$ ipython --no-banner

In [1]: import numpy as np

In [2]: np.set_printoptions(suppress=True, linewidth=100)

In [3]: data = np.array([[0, 1, 0, 0, 0],
   ...:     [0, 0, 0, 0, 1],
   ...:     [0, 0, 0, 1, 0],
   ...:     [0, 0, 1, 0, 0],
   ...:     [1, 0, 0, 0, 0]])

In [4]: data
Out[4]: 
array([[0, 1, 0, 0, 0],
       [0, 0, 0, 0, 1],
       [0, 0, 0, 1, 0],
       [0, 0, 1, 0, 0],
       [1, 0, 0, 0, 0]])

In [5]: print(data @ data)
[[0 0 0 0 1]
 [1 0 0 0 0]
 [0 0 1 0 0]
 [0 0 0 1 0]
 [0 1 0 0 0]]

In [6]: np.round(np.sort(np.linalg.eigvals(data).real), 2)
Out[6]: array([-1. , -0.5, -0.5,  1. ,  1. ])

In [7]: (np.linalg.matrix_power((data != 0) + (data.T != 0) + np.eye(5), 5) > 0).astype(int)
Out[7]: 
array([[1, 1, 0, 0, 1],
       [1, 1, 0, 0, 1],
       [0, 0, 1, 1, 0],
       [0, 0, 1, 1, 0],
       [1, 1, 0, 0, 1]])

In [8]: print(np.flatnonzero(np.linalg.matrix_power((data != 0) + (data.T != 0) + np.eye(5), 5)[2]))
[2 3]

In [9]: round(float(np.linalg.det(data)), 2)
Out[9]: -1.0

In [10]: W0 = np.load("mat.npy")

In [11]: W0
Out[11]: 
array([[-20,  35,   0,   0,  10],
       [-16,  28,   0,   0,   8],
       [ -8,  14,   0,   0,   4]])

In [12]: rk = np.linalg.matrix_rank(W0)

In [13]: print(rk)
1

In [14]: null = np.linalg.svd(W0)[2][rk:].T

In [15]: [int(np.linalg.matrix_rank(W0[:, :j + 1])) for j in range(5)]
Out[15]: [1, 1, 1, 1, 1]

In [16]: print(null.shape)
(5, 4)

In [17]: [int(np.linalg.matrix_rank(np.delete(W0, i, axis=0))) for i in range(3)]
Out[17]: [1, 1, 1]

In [18]: left, sig, Vt = np.linalg.svd(W0)

In [19]: vecs = Vt[:(sig > 1e-8).sum()]

In [20]: rng = np.random.default_rng(818144)

In [21]: vec = W0[1] + -2 * W0[0] + rng.integers(2) * np.eye(5)[4]

In [22]: print(vec)
[ 24. -42.   0.   0. -12.]

In [23]: round(np.linalg.norm(vec - vecs.T @ vecs @ vec), 2)
Out[23]: np.float64(0.0)

In [24]: print(np.linalg.matrix_rank(np.vstack([W0, vec])))
1

In [25]: mat = np.loadtxt("a.csv", delimiter=",")

In [26]: mat
Out[26]: 
array([[ 0., -3.,  2.,  1., -3.],
       [-3.,  4.,  0.,  6.,  1.],
       [ 2.,  0., -6., -1.,  4.],
       [ 1.,  6., -1.,  2., -4.],
       [-3.,  1.,  4., -4.,  4.]])

In [27]: vec = np.array([3, -1, 8, 3, -4])

In [28]: target = mat @ vec

In [29]: coef, lr = np.zeros(5), 1 / np.linalg.norm(mat, 2) ** 2

In [30]: for i in range(6):
    ...:     coef -= lr * mat.T @ (mat @ coef - target)
    ...:     if i % 1 == 0: print(i, round(np.linalg.norm(mat @ coef - target), 2))
    ...: 
0 22.13
1 7.63
2 2.92
3 1.4
4 0.98
5 0.89

In [31]: coef.round(2)
Out[31]: array([-1.05, -1.42,  5.59,  1.57, -5.83])

In [32]: mat.sum(axis=0)
Out[32]: array([-3.,  8., -1.,  4.,  2.])

In [33]: np.linalg.rank(mat)
AttributeError: module 'numpy.linalg' has no attribute 'rank'


In [34]: np.diff(mat, axis=0)
Out[34]: 
array([[-3.,  7., -2.,  5.,  4.],
       [ 5., -4., -6., -7.,  3.],
       [-1.,  6.,  5.,  3., -8.],
       [-4., -5.,  5., -6.,  8.]])

In [35]: np.unravel_index(np.abs(mat).argmax(), mat.shape)
Out[35]: (np.int64(1), np.int64(3))

In [36]: np.linalg.matrix_rank(mat)
Out[36]: np.int64(5)

In [37]: print(np.round(np.linalg.svd(mat, compute_uv=False), 2))
[10.11  8.47  7.62  5.1   0.16]

In [38]: mat.shape
Out[38]: (5, 5)

In [39]: np.linalg.cond(mat) > 100
Out[39]: np.False_

In [40]: np.linalg.matrix_rank(mat, rtol=0.1)
Out[40]: np.int64(4)

In [41]: np.argsort(-np.linalg.norm(mat, axis=0).round(6), kind="stable")[:3]
Out[41]: array([1, 3, 4])

In [42]: round(float(np.linalg.norm(mat, 2) / np.linalg.norm(mat)), 2)
Out[42]: 0.63

In [43]: m1 = np.load("data.npy")

In [44]: m1.round(2)
Out[44]: 
array([[ 0.98,  0.12,  0.17,  0.07],
       [ 0.12,  0.4 , -0.83, -0.36],
       [ 0.17, -0.83, -0.17, -0.5 ],
       [ 0.07, -0.36, -0.5 ,  0.79]])

In [45]: G = m1.T @ m1

In [46]: np.linalg.matrix_rank(G)
Out[46]: np.int64(4)

In [47]: np.round(np.linalg.svd(m1, compute_uv=False) ** 2, 2)
Out[47]: array([1., 1., 1., 1.])

In [48]: np.round(m1.T @ m1, 2) + 0
Out[48]: 
array([[1., 0., 0., 0.],
       [0., 1., 0., 0.],
       [0., 0., 1., 0.],
       [0., 0., 0., 1.]])

In [49]: print(np.round(m1[:, 2] @ m1[:, 0], 2))
-0.0

In [50]: vec = np.array([1, -1, -9, 4, -7])

In [51]: h = np.maximum(data @ vec, 0)

In [52]: np.flatnonzero(h > 1e-9)
Out[52]: array([2, 4])

In [53]: print(h)
[0 0 4 0 1]

In [54]: np.round(np.tanh(data @ vec), 2)
Out[54]: array([-0.76, -1.  ,  1.  , -1.  ,  0.76])

In [55]: feats = np.load("w.npy")

In [56]: feats
Out[56]: 
array([[4., 1., 1., 1., 1.],
       [1., 4., 1., 1., 1.],
       [1., 1., 4., 1., 1.],
       [1., 1., 1., 4., 1.],
       [1., 1., 1., 1., 4.]])

In [57]: vec = np.ones(5)

In [58]: for _ in range(3):
    ...:     vec = feats @ vec
    ...:     vec /= np.linalg.norm(vec)
    ...:     print(round(vec @ feats @ vec, 2))
    ...: 
8.0
8.0
8.0

In [59]: np.round(np.linalg.eigvalsh(feats)[-1], 2)
Out[59]: np.float64(8.0)

In [60]: vec = np.array([0, -2, 1, -3, -3])

In [61]: np.einsum("ij,j->i", feats, vec)
Out[61]: array([ -7., -13.,  -4., -16., -16.])

In [62]: print(feats @ np.eye(5)[1])
[1. 4. 1. 1. 1.]

In [63]: feats @ np.ones(5)
Out[63]: array([8., 8., 8., 8., 8.])

In [64]: print(feats @ vec)
[ -7. -13.  -4. -16. -16.]

In [65]: print((feats @ vec).argmax())
2

In [66]: print(feats * vec)
[[  0.  -2.   1.  -3.  -3.]
 [  0.  -8.   1.  -3.  -3.]
 [  0.  -2.   4.  -3.  -3.]
 [  0.  -2.   1. -12.  -3.]
 [  0.  -2.   1.  -3. -12.]]

In [67]: hat = np.triu(np.array([[0, -1, 1, -2, 0],
    ...:     [0, -2, -1, 1, 0],
    ...:     [-1, 0, 2, 2, 0],
    ...:     [-1, 1, -1, -1, 0],
    ...:     [-1, 2, 1, 0, 2]]), 1) + np.eye(5)

In [68]: other = hat @ feats @ np.linalg.inv(hat)

In [69]: other
Out[69]: 
array([[ 2., -2., -2.,  3., -1.],
       [ 1.,  5.,  2., -3.,  1.],
       [ 3.,  6.,  9., -9.,  3.],
       [ 1.,  2.,  2.,  0.,  1.],
       [ 1.,  2.,  2., -3.,  4.]])

In [70]: np.trace(other), np.trace(feats)
Out[70]: (np.float64(20.0), np.float64(20.0))

In [71]: w, vecs = np.linalg.eigh(feats)

In [72]: np.round(np.linalg.eigvalsh(feats + 4 * np.eye(5)), 2)
Out[72]: array([ 7.,  7.,  7.,  7., 12.])

In [73]: np.unique(w.round(6) + 0, return_counts=True)[1]
Out[73]: array([4, 1])

In [74]: np.round(np.linalg.eigvalsh(feats @ feats), 2)
Out[74]: array([ 9.,  9.,  9.,  9., 64.])

In [75]: (w > 1e-8).sum(), (w < -1e-8).sum()
Out[75]: (np.int64(5), np.int64(0))

In [76]: w.sum(), np.trace(feats)
Out[76]: (np.float64(20.0), np.float64(20.0))

In [77]: w
Out[77]: array([3., 3., 3., 3., 8.])

In [78]: print(np.abs(vecs[:, -1]).round(6).argmax())
0

In [79]: np.round(vecs.T @ feats @ vecs, 2) + 0
Out[79]: 
array([[3., 0., 0., 0., 0.],
       [0., 3., 0., 0., 0.],
       [0., 0., 3., 0., 0.],
       [0., 0., 0., 3., 0.],
       [0., 0., 0., 0., 8.]])

In [80]: F = np.load("run15.npy")

In [81]: print(F)
[[ 3  4 -3  2]
 [ 3  4 -3  2]
 [ 3  4 -3  2]]

In [82]: # rows 0 and 1 are equal

In [83]: rk = np.linalg.matrix_rank(F)

In [84]: rk
Out[84]: np.int64(1)

In [85]: null = np.linalg.svd(F)[2][rk:].T

In [86]: [int(np.linalg.matrix_rank(F[:, :j + 1])) for j in range(4)]
Out[86]: [1, 1, 1, 1]

In [87]: np.round(F @ null, 2) + 0
Out[87]: 
array([[0., 0., 0.],
       [0., 0., 0.],
       [0., 0., 0.]])

In [88]: print([int(np.linalg.matrix_rank(np.delete(F, i, axis=0))) for i in range(3)])
[1, 1, 1]

In [89]: null.shape
Out[89]: (4, 3)

In [90]: A = np.load("case17.npy")

In [91]: A
Out[91]: 
array([[-3,  0,  0,  0,  0,  0],
       [ 0, -5,  0,  0,  0,  0],
       [ 0,  0, -4,  0,  0,  0],
       [ 0,  0,  0,  5,  0,  0],
       [ 0,  0,  0,  0, -2,  0],
       [ 0,  0,  0,  0,  0, -3]])

In [92]: # equal to its transpose

In [93]: f, r1 = A[4], A[2]

In [94]: f @ r1
Out[94]: np.int64(0)

In [95]: p = (f @ r1) / (f @ f) * f

In [96]: print(round(float(np.linalg.norm(f + r1) ** 2 + np.linalg.norm(f - r1) ** 2), 2))
40.0

In [97]: print(p)
[ 0.  0.  0.  0. -0.  0.]

In [98]: r1 - p
Out[98]: array([ 0.,  0., -4.,  0.,  0.,  0.])

In [99]: np.outer(f, r1)
Out[99]: 
array([[0, 0, 0, 0, 0, 0],
       [0, 0, 0, 0, 0, 0],
       [0, 0, 0, 0, 0, 0],
       [0, 0, 0, 0, 0, 0],
       [0, 0, 8, 0, 0, 0],
       [0, 0, 0, 0, 0, 0]])

In [100]: X = np.loadtxt("layer1.csv", delimiter=",")

In [101]: X
Out[101]: 
array([[ 7.78, 26.  , 29.9 , 25.5 ],
       [ 0.65,  7.26,  6.82,  3.84],
       [ 9.9 , 24.53, 17.55, 23.75],
       [ 2.97, 14.08, 20.87, 14.18]])

In [102]: f, r1 = X[2], X[1]

In [103]: round(float(f @ r1), 2)
Out[103]: 395.41

In [104]: np.round(f @ f, 2)
Out[104]: np.float64(1571.8)

In [105]: p = (f @ r1) / (f @ f) * f

In [106]: np.round(r1 - p, 2)
Out[106]: array([-1.84,  1.09,  2.4 , -2.13])

In [107]: print(round(np.linalg.norm(f + r1) ** 2 + np.linalg.norm(f - r1) ** 2, 2))
3372.37

In [108]: round(float((r1 - p) @ f), 2)
Out[108]: 0.0

In [109]: W1 = np.array([[1, 5, 3, 1, 0], [4, 0, 1, 1, 1], [4, 1, 4, 5, 4], [4, 3, 0, 0, 1]])

In [110]: coef = np.array([1, 4, 0, 4, 4])

In [111]: act = np.maximum(X @ W1 + coef, 0)

In [112]: (act > 0).mean(axis=0)
Out[112]: array([1., 1., 1., 1., 1.])

In [113]: (act > 0).astype(int)
Out[113]: 
array([[1, 1, 1, 1, 1],
       [1, 1, 1, 1, 1],
       [1, 1, 1, 1, 1],
       [1, 1, 1, 1, 1]])

In [114]: basis = np.array([[1, 3, 2], [-1, 3, -3], [2, 0, -2], [0, -3, 2], [2, -3, 1]])

In [115]: W1 @ basis
Out[115]: 
array([[  2,  15, -17],
       [  8,   6,   9],
       [ 19, -12,  11],
       [  3,  18,   0]])

In [116]: f = np.array([7, -3, 1, 4])

In [117]: other = X + np.outer(f, np.eye(4)[2])

In [118]: np.linalg.matrix_rank(np.linalg.inv(other) - np.linalg.inv(X), tol=1e-8)
Out[118]: np.int64(1)

In [119]: other.round(2)
Out[119]: 
array([[ 7.78, 26.  , 36.9 , 25.5 ],
       [ 0.65,  7.26,  3.82,  3.84],
       [ 9.9 , 24.53, 18.55, 23.75],
       [ 2.97, 14.08, 24.87, 14.18]])

In [120]: print(np.round(np.linalg.det(other) / np.linalg.det(X), 2), round(1 + np.linalg.solve(X, f)[2], 2))
4.04 4.04

In [121]: vec = np.array([-1, 3, -9, -9])

In [122]: target = other @ vec

In [123]: target
Out[123]: array([-491.38,  -47.81, -317.01, -312.18])

In [124]: np.round(np.linalg.solve(other, -3 * target), 2)
Out[124]: array([ 3., -9., 27., 27.])
